% ipython --no-banner

In [1]: import numpy as np

In [2]: np.set_printoptions(suppress=True, linewidth=120)

In [3]: def tidy(a):
   ...:     return np.round(a, 1) + 0
   ...: 

In [4]: data = np.load("w.npy")

In [5]: data
Out[5]: 
array([[4., 1., 1., 1., 1., 1., 1.],
       [1., 4., 1., 1., 1., 1., 1.],
       [1., 1., 4., 1., 1., 1., 1.],
       [1., 1., 1., 4., 1., 1., 1.],
       [1., 1., 1., 1., 4., 1., 1.],
       [1., 1., 1., 1., 1., 4., 1.],
       [1., 1., 1., 1., 1., 1., 4.]])

In [6]: # symmetric, so the eigenvalues are real

In [7]: evals, V = np.linalg.eigh(data)

In [8]: tidy(np.linalg.eigvalsh(data + 3 * np.eye(7)))
Out[8]: array([ 6.,  6.,  6.,  6.,  6.,  6., 13.])

In [9]: tidy(evals)
Out[9]: array([ 3.,  3.,  3.,  3.,  3.,  3., 10.])

In [10]: (evals > 1e-8).sum(), (evals < -1e-8).sum()
Out[10]: (np.int64(7), np.int64(0))

In [11]: np.abs(V[:, -1]).round(6).argmax()
Out[11]: np.int64(0)

In [12]: tidy(evals.sum()), np.trace(data)
Out[12]: (np.float64(28.0), np.float64(28.0))

In [13]: tidy(V.T @ V)
Out[13]: 
array([[1., 0., 0., 0., 0., 0., 0.],
       [0., 1., 0., 0., 0., 0., 0.],
       [0., 0., 1., 0., 0., 0., 0.],
       [0., 0., 0., 1., 0., 0., 0.],
       [0., 0., 0., 0., 1., 0., 0.],
       [0., 0., 0., 0., 0., 1., 0.],
       [0., 0., 0., 0., 0., 0., 1.]])

In [14]: tidy(V.T @ data @ V)
Out[14]: 
array([[ 3.,  0.,  0.,  0.,  0.,  0.,  0.],
       [ 0.,  3.,  0.,  0.,  0.,  0.,  0.],
       [ 0.,  0.,  3.,  0.,  0.,  0.,  0.],
       [ 0.,  0.,  0.,  3.,  0.,  0.,  0.],
       [ 0.,  0.,  0.,  0.,  3.,  0.,  0.],
       [ 0.,  0.,  0.,  0.,  0.,  3.,  0.],
       [ 0.,  0.,  0.,  0.,  0.,  0., 10.]])

In [15]: np.unique(evals.round(6) + 0, return_counts=True)[1]
Out[15]: array([6, 1])

In [16]: tidy(V @ np.diag(evals) @ V.T)
Out[16]: 
array([[4., 1., 1., 1., 1., 1., 1.],
       [1., 4., 1., 1., 1., 1., 1.],
       [1., 1., 4., 1., 1., 1., 1.],
       [1., 1., 1., 4., 1., 1., 1.],
       [1., 1., 1., 1., 4., 1., 1.],
       [1., 1., 1., 1., 1., 4., 1.],
       [1., 1., 1., 1., 1., 1., 4.]])

In [17]: tidy(np.linalg.eigvalsh(data @ data))
Out[17]: array([  9.,   9.,   9.,   9.,   9.,   9., 100.])
